% python3 -q
>>> import numpy as np
>>> from numpy import linalg as LA
>>> np.set_printoptions(precision=3, suppress=True, linewidth=120, floatmode="fixed")
>>> M = np.load("mat.npy")
>>> print(M)
[[16 16  6 12 13  9 11  9 19]
 [16 26 11 12 15 12 11  5 22]
 [ 6 11 19 13 13 13  7  9  8]
 [12 12 13 17 16 14 14 13 17]
 [13 15 13 16 18 15 17 11 19]
 [ 9 12 13 14 15 14 14  9 14]
 [11 11  7 14 17 14 21  9 19]
 [ 9  5  9 13 11  9  9 12 11]
 [19 22  8 17 19 14 19 11 28]]
>>> ev, evecs = LA.eigh(M)
>>> (ev > 1e-8).sum(), (ev < -1e-8).sum()
(np.int64(6), np.int64(0))
>>> np.abs(evecs[:, -1])
array([0.306, 0.362, 0.257, 0.343, 0.371, 0.306, 0.339, 0.232, 0.437])
>>> print(np.round(LA.eigvalsh(M @ M), 3) + 0)
[    0.000     0.000     0.000     0.499     2.184    71.533   223.974   448.685 15428.124]
>>> np.abs(evecs[:, -1]).round(6).argmax()
np.int64(8)
>>> ev.round(3) + 0
array([  0.000,   0.000,   0.000,   0.707,   1.478,   8.458,  14.966,  21.182, 124.210])
>>> print(np.round(evecs.T @ evecs, 3) + 0)
[[1.000 0.000 0.000 0.000 0.000 0.000 0.000 0.000 0.000]
 [0.000 1.000 0.000 0.000 0.000 0.000 0.000 0.000 0.000]
 [0.000 0.000 1.000 0.000 0.000 0.000 0.000 0.000 0.000]
 [0.000 0.000 0.000 1.000 0.000 0.000 0.000 0.000 0.000]
 [0.000 0.000 0.000 0.000 1.000 0.000 0.000 0.000 0.000]
 [0.000 0.000 0.000 0.000 0.000 1.000 0.000 0.000 0.000]
 [0.000 0.000 0.000 0.000 0.000 0.000 1.000 0.000 0.000]
 [0.000 0.000 0.000 0.000 0.000 0.000 0.000 1.000 0.000]
 [0.000 0.000 0.000 0.000 0.000 0.000 0.000 0.000 1.000]]
>>> feats = np.array([[-8, 3, 0, -6, 3],
...     [5, 8, 8, 1, 8],
...     [9, -3, -5, -9, 7],
...     [2, 4, -4, 1, -5],
...     [0, 5, 5, -3, -8],
...     [-9, -4, -8, -2, 5],
...     [7, -8, -4, -9, 5]])
>>> feats[:, 0] = 4 * feats[:, 3]
>>> print(feats)
[[-24   3   0  -6   3]
 [  4   8   8   1   8]
 [-36  -3  -5  -9   7]
 [  4   4  -4   1  -5]
 [-12   5   5  -3  -8]
 [ -8  -4  -8  -2   5]
 [-36  -8  -4  -9   5]]
>>> np.allclose(feats[:-1].T @ LA.lstsq(feats[:-1].T, feats[-1])[0], feats[-1])
True
>>> LA.lstsq(feats[:-1].T, feats[-1])[2]
np.int32(4)
>>> try:
...     LA.inv(feats)
... except LA.LinAlgError as e:
...     print(repr(e))
... 
LinAlgError('Last 2 dimensions of the array must be square')
>>> np.round(feats @ LA.pinv(feats) @ feats, 3) + 0
array([[-24.000,   3.000,   0.000,  -6.000,   3.000],
       [  4.000,   8.000,   8.000,   1.000,   8.000],
       [-36.000,  -3.000,  -5.000,  -9.000,   7.000],
       [  4.000,   4.000,  -4.000,   1.000,  -5.000],
       [-12.000,   5.000,   5.000,  -3.000,  -8.000],
       [ -8.000,  -4.000,  -8.000,  -2.000,   5.000],
       [-36.000,  -8.000,  -4.000,  -9.000,   5.000]])
